$ python3 -q
>>> import numpy as np
>>> np.set_printoptions(precision=2, suppress=True, linewidth=200)
>>> E = np.load("case7.npy")
>>> E
array([[ 4,  4,  4,  4,  4],
       [ 4,  8,  8,  8,  8],
       [ 4,  8, 12, 12, 12],
       [ 4,  8, 12, 16, 16],
       [ 4,  8, 12, 16, 20]])
>>> # symmetric, so the eigenvalues are real
>>> M2 = np.linalg.inv(E)
>>> np.linalg.det(E) * M2
array([[ 512., -256.,    0.,    0.,    0.],
       [-256.,  512., -256.,    0.,    0.],
       [   0., -256.,  512., -256.,    0.],
       [   0.,    0., -256.,  512., -256.],
       [   0.,    0.,    0., -256.,  256.]])
>>> print(np.round(np.linalg.slogdet(E)[0], 2))
1.0
>>> E @ M2
array([[1., 0., 0., 0., 0.],
       [0., 1., 0., 0., 0.],
       [0., 0., 1., 0., 0.],
       [0., 0., 0., 1., 0.],
       [0., 0., 0., 0., 1.]])
>>> q, vecs = np.linalg.qr(E[:, :1])[0], np.linalg.qr(E[:, 1:])[0]
>>> s = np.linalg.svd(q.T @ vecs, compute_uv=False)
>>> (s > 0.9).sum()
np.int64(1)
>>> evals, vecs = np.linalg.eig(E)
>>> round(float(np.prod(evals)), 2)
1024.0
>>> print(np.sort(np.linalg.eigvals(np.linalg.inv(E))))
[0.02 0.17 0.43 0.71 0.92]
>>> np.round(E @ vecs[:, 0] - evals[0] * vecs[:, 0], 2) + 0
array([0., 0., 0., 0., 0.])
>>> feats = np.loadtxt("sample4.csv", delimiter=",")
>>> feats
array([[ 1.06, -2.81,  0.  ],
       [ 1.  , -2.83,  0.  ],
       [-2.37,  1.84,  0.  ],
       [-2.96,  0.48,  0.  ],
       [ 1.33,  2.69,  0.  ],
       [-0.96, -2.84,  0.  ],
       [ 0.88,  2.87,  0.  ],
       [-1.93,  2.3 ,  0.  ],
       [-1.58,  2.55,  0.  ],
       [ 0.45,  2.97,  0.  ],
       [-2.48, -1.69,  0.  ],
       [-2.7 , -1.31,  0.  ],
       [-1.94,  2.29,  0.  ],
       [ 1.95,  2.28,  0.  ],
       [-1.7 ,  2.47,  0.  ],
       [-0.13, -3.  ,  0.  ],
       [ 1.21,  2.74,  0.  ],
       [-2.72, -1.27,  0.  ],
       [ 1.66,  2.5 ,  0.  ],
       [ 1.25,  2.73,  0.  ],
       [ 0.6 ,  2.94,  0.  ],
       [ 0.05,  3.  ,  0.  ],
       [ 2.7 , -1.31,  0.  ],
       [ 1.85,  2.36,  0.  ],
       [ 1.14, -2.77,  0.  ]])
>>> x = np.ones(5)
>>> for _ in range(4):
...     x = E @ x
...     x /= np.linalg.norm(x)
...     print(round(x @ E @ x, 2))
... 
49.31
49.37
49.37
49.37
>>> x
array([0.17, 0.33, 0.46, 0.55, 0.6 ])
>>> data = np.load("block9.npy")
>>> data
array([[-2.98,  3.  , -3.  ,  2.  , -3.  ],
       [-3.  , -0.98,  1.  , -3.  ,  0.  ],
       [-3.  ,  2.  , -1.98,  0.  , -1.  ],
       [ 1.  , -2.  ,  0.  , -2.98,  1.  ],
       [-3.  ,  3.  , -3.  ,  2.  , -2.98]])
>>> rng = np.random.default_rng(52)
>>> lab = rng.permutation(5)
>>> lab
array([2, 3, 4, 1, 0])
>>> M2 = data[lab][:, lab]
>>> np.trace(M2)
np.float64(-11.9)
>>> print(np.diag(M2))
[-1.98 -2.98 -2.98 -0.98 -2.98]
>>> np.sort(np.abs(np.linalg.eigvals(M2)))
array([0.02, 1.06, 1.22, 3.91, 7.85])
>>> X = np.load("data.npy")
>>> X
array([[6., 0., 0.],
       [0., 6., 5.],
       [0., 5., 6.]])
>>> x = np.ones(3)
>>> for _ in range(7):
...     x = X @ x
...     x /= np.linalg.norm(x)
...     print(round(x @ X @ x, 2))
... 
10.35
10.79
10.94
10.98
10.99
11.0
11.0
>>> round(float(np.linalg.eigvalsh(X)[-1]), 2)
11.0
>>> hat = np.triu(np.array([[2, 0, 2], [3, 2, 3], [2, 3, 0]]), 1) + np.eye(3)
>>> M2 = hat @ X @ np.linalg.inv(hat)
>>> np.poly(M2)
array([  1., -18.,  83., -66.])
>>> print(np.linalg.matrix_rank(M2))
3
>>> round(np.linalg.det(M2), 2)
np.float64(66.0)
>>> hat @ X - X @ hat
array([[  0.,  10.,   0.],
       [  0.,  15.,   0.],
       [  0.,   0., -15.]])
>>> np.trace(M2), np.trace(X)
(np.float64(18.0), np.float64(18.0))
>>> L = np.linalg.cholesky(X)
>>> print(round(float(np.prod(np.diag(L)) ** 2), 2), np.round(np.linalg.det(X), 2))
66.0 66.0
>>> L
array([[2.45, 0.  , 0.  ],
       [0.  , 2.45, 0.  ],
       [0.  , 2.04, 1.35]])
>>> L @ L.T
array([[6., 0., 0.],
       [0., 6., 5.],
       [0., 5., 6.]])
>>> X / np.sqrt(np.outer(np.diag(X), np.diag(X)))
array([[1.  , 0.  , 0.  ],
       [0.  , 1.  , 0.83],
       [0.  , 0.83, 1.  ]])
>>> arr = np.load("m.npy")
>>> arr
array([[ 0., -1.,  0.],
       [-1.,  0.,  0.],
       [ 0.,  0.,  0.]])
>>> np.linalg.norm(arr, axis=1)
array([1., 1., 0.])
>>> np.round(np.linalg.norm(arr, 2), 2)
np.float64(1.0)
>>> round(float(np.linalg.norm(arr, 1)), 2), round(float(np.linalg.norm(arr, np.inf)), 2)
(1.0, 1.0)
>>> np.linalg.norm(arr, axis=1).argmax()
np.int64(0)
>>> round(np.linalg.norm(arr) ** 2 / np.linalg.norm(arr, 2) ** 2, 2)
np.float64(2.0)
>>> round(float(np.linalg.norm(arr[2] - arr[0])), 2)
1.0
>>> (arr != 0).astype(int)
array([[0, 1, 0],
       [1, 0, 0],
       [0, 0, 0]])
>>> print(np.sort(np.linalg.eigvals(arr).real))
[-1.  0.  1.]
>>> round(float(np.linalg.det(arr)), 2)
0.0
>>> left, s, vt = np.linalg.svd(arr)
>>> vecs = vt[:(s > 1e-8).sum()]
>>> x = arr[2] + -3 * arr[1] + rng.integers(2) * np.eye(3)[1]
>>> x
array([3., 1., 0.])
>>> np.allclose(vecs.T @ vecs @ x, x)
True
>>> print(np.diag(vecs.T @ vecs))
[1. 1. 0.]
>>> A = np.load("test3.npy")
>>> print(A)
[[ 18.38  -0.04 -40.47  39.34]
 [ 19.1   -0.19 -40.1   39.83]
 [ 20.08   0.44 -39.16  42.17]
 [ 19.48  -1.48 -41.08  39.1 ]
 [ 19.93  -0.55 -40.03  38.34]
 [ 19.55  -0.4  -41.5   40.32]
 [ 19.5   -0.87 -39.28  39.62]
 [ 17.97  -1.73 -39.73  38.26]
 [ 18.24  -0.77 -39.59  38.98]
 [ 20.55   0.47 -39.89  40.79]
 [ 20.62   0.71 -38.59  40.92]
 [ 19.07  -1.33 -39.92  39.02]
 [ 20.5   -0.43 -40.41  39.9 ]
 [ 21.     1.03 -39.39  39.94]
 [ 21.76   0.75 -39.79  38.73]
 [ 20.15  -0.26 -40.94  40.07]
 [ 21.24   1.74 -40.37  41.47]
 [ 20.82   0.95 -39.8   38.87]
 [ 20.13   0.89 -40.32  41.38]
 [ 18.14   0.04 -39.99  40.72]
 [ 21.7    0.3  -40.54  41.8 ]
 [ 20.62  -0.31 -39.97  40.62]
 [ 20.14   0.92 -39.74  40.83]
 [ 20.73  -0.71 -38.72  41.31]]
>>> d = np.linalg.norm(A[:, None] - A[None], axis=-1)
>>> d[:5, :5]
array([[0.  , 0.96, 3.58, 1.93, 1.96],
       [0.96, 0.  , 2.78, 1.82, 1.74],
       [3.58, 2.78, 0.  , 4.14, 4.05],
       [1.93, 1.82, 4.14, 0.  , 1.66],
       [1.96, 1.74, 4.05, 1.66, 0.  ]])
>>> d.mean(axis=1).argmax()
np.int64(7)
>>> Ac = A - A.mean(axis=0)
>>> left, s, vt = np.linalg.svd(Ac, full_matrices=False)
>>> np.abs(vt[-1])
array([0.47, 0.86, 0.08, 0.21])
>>> vt[0] * np.sign(vt[0, np.abs(vt[0]).argmax()])
array([0.61, 0.49, 0.09, 0.62])
>>> print(s)
[7.03 4.11 3.25 2.73]
>>> t = np.radians(72)
>>> r_ = np.eye(3)
>>> r_[2, 2] = r_[1, 1] = np.cos(t)
>>> r_[2, 1], r_[1, 2] = -np.sin(t), np.sin(t)
>>> r_
array([[ 1.  ,  0.  ,  0.  ],
       [ 0.  ,  0.31,  0.95],
       [ 0.  , -0.95,  0.31]])
>>> M2 = feats @ r_.T
>>> print(np.allclose(np.linalg.norm(feats, axis=1), np.linalg.norm(M2, axis=1)))
True
>>> print(round(float(np.linalg.det(r_)), 2), round(float(np.trace(r_)), 2))
1.0 1.62
>>> mat = np.load("dump.npy")
>>> mat
array([[ -7.19,  -4.82,  11.76,  -4.91],
       [ -0.92,   0.83,   5.47,  -8.63],
       [  3.96, -11.32,  -8.68,  -3.01],
       [ -7.04,  -7.55,   4.09,   3.61],
       [ 29.3 , -17.21, -31.31,  19.99],
       [ -7.  ,   8.58,   8.66,  -1.82],
       [-10.44,   8.41,   6.8 ,  -6.12],
       [ 13.89,  -5.48,  -9.06,   0.13],
       [-18.02,   2.51,  14.62,   2.25],
       [ -8.82,   7.56,  14.9 ,   9.32],
       [ -1.06, -19.08,  -3.05,  -8.18],
       [  4.19,   0.7 ,   8.74,   9.43],
       [ -7.34,   7.18,  -6.8 ,  -7.63],
       [  7.74,   1.75,  -6.16,  -2.46],
       [  2.05,  21.8 ,  -0.3 ,  -3.76],
       [-13.91, -15.63,   5.04, -17.39]])
>>> x = np.array([2, 3, -1, 2])
>>> rhs = mat @ x
>>> b, lr = np.zeros(4), 1 / np.linalg.norm(mat, 2) ** 2
>>> for i in range(3):
...     b -= lr * mat.T @ (mat @ b - rhs)
...     if i % 1 == 0: print(i, round(np.linalg.norm(mat @ b - rhs), 2))
... 
0 101.87
1 63.13
2 39.14
>>> print(b)
[ 1.75  2.15 -0.95  1.65]
>>> print(mat.sum(axis=0))
[-20.61 -21.77  14.72 -19.18]
>>> np.count_nonzero(mat)
np.int64(64)
>>> np.unravel_index(np.abs(mat).argmax(), mat.shape)
(np.int64(4), np.int64(2))
>>> np.abs(mat).max()
np.float64(31.31)
>>> mat.shape
(16, 4)
>>> np.linalg.matrix_rank(mat)
np.int64(4)
>>> print(np.linalg.svd(mat, compute_uv=False))
[66.78 41.2  28.96 14.51]
>>> Ac = mat - mat.mean(axis=0)
>>> vecs = np.linalg.svd(Ac)[2][:3]
>>> M2 = Ac - Ac @ vecs.T @ vecs
>>> np.round(np.linalg.norm(M2) / np.linalg.norm(Ac), 2)
np.float64(0.17)
>>> M = np.loadtxt("run19.csv", delimiter=",")
>>> M
array([[  7.44,   1.95,  -2.47,   1.14],
       [-18.46,  -4.46,  13.9 ,  -7.2 ],
       [  9.48,   2.08,  -3.04,   1.47],
       [ -4.26,  -1.06,   0.69,   0.16],
       [  3.98,   1.05,  -1.77,   1.79],
       [ -9.32,  -2.09,   7.61,  -2.79],
       [ 37.35,   7.61, -10.76,   2.28],
       [  6.49,   1.34,   2.2 ,  -1.64],
       [-19.16,  -4.4 ,  13.3 ,  -5.17],
       [-12.43,  -3.33,   8.35,  -5.47],
       [ -9.85,  -1.83,  -2.17,   3.4 ],
       [  3.71,   0.7 ,  -3.11,   0.94],
       [ 22.36,   4.89,  -7.8 ,   2.66],
       [ 21.2 ,   4.89, -14.45,   6.47],
       [  0.21,  -0.17,  -1.6 ,   1.55],
       [  0.2 ,  -0.02,  -1.21,   0.5 ],
       [  0.58,  -0.1 ,  -1.85,  -0.85],
       [  4.36,   1.29, -11.4 ,   3.94],
       [ 25.1 ,   5.63, -12.21,   3.12],
       [ 34.13,   7.16,  -7.47,   1.82],
       [  0.79,   0.5 ,  -1.18,   0.38]])
>>> d = np.linalg.norm(M[:, None] - M[None], axis=-1)
>>> np.flatnonzero(d[19] < d.mean() / 2)
array([ 6, 19])
>>> print((d + 1e9 * np.eye(21)).round(6).argmin(axis=1))
[ 2  8  0 15 11  9 19  0  1  5  3  4 18 18 15 20 20 11 12  6 15]
>>> print(np.unravel_index(d.round(6).argmax(), d.shape))
(np.int64(6), np.int64(8))
>>> print(d.shape)
(21, 21)
>>> print(d[:5, :5])
[[ 0.   32.39  2.15 12.53  3.7 ]
 [32.39  0.   34.43 21.02 29.33]
 [ 2.15 34.43  0.   14.64  5.75]
 [12.53 21.02 14.64  0.    9.  ]
 [ 3.7  29.33  5.75  9.    0.  ]]
>>> d[19].round(6).argsort(kind="stable")[:4]
array([19,  6, 18, 12])
>>> u = np.array([-1, -3, 0])
>>> print(np.convolve(M[16], u))
[-0.58 -1.64  2.15  6.4   2.55  0.  ]
>>> np.cross(M[16, :3], M[1, :3])
array([-9.64, 26.09, -4.43])
>>> x = np.array([-2, 3, 1, 0])
>>> rhs = M @ x
>>> np.round(np.linalg.lstsq(M, rhs)[0], 2) + 0
array([-2.,  3.,  1.,  0.])
>>> print(np.round(np.linalg.pinv(M) @ M, 2) + 0)
[[1. 0. 0. 0.]
 [0. 1. 0. 0.]
 [0. 0. 1. 0.]
 [0. 0. 0. 1.]]
>>> rhs = rhs + 0.05 * rng.normal(size=21)
>>> rhs
array([-11.5 ,  37.46, -15.73,   6.04,  -6.57,  19.92, -62.6 ,  -6.78,  38.47,  23.29,  11.96,  -8.36, -37.88, -42.23,  -2.54,  -1.66,  -3.26, -16.11, -45.59, -54.27,  -1.24])
>>> b, *_ = np.linalg.lstsq(M, rhs)
>>> np.round(M.T @ (rhs - M @ b), 2) + 0
array([0., 0., 0., 0.])
>>> [round(float(np.linalg.norm(np.linalg.solve(M.T @ M + lam * np.eye(4), M.T @ rhs))), 2) for lam in (0, 1, 10, 100)]
[3.7, 2.12, 1.65, 1.56]
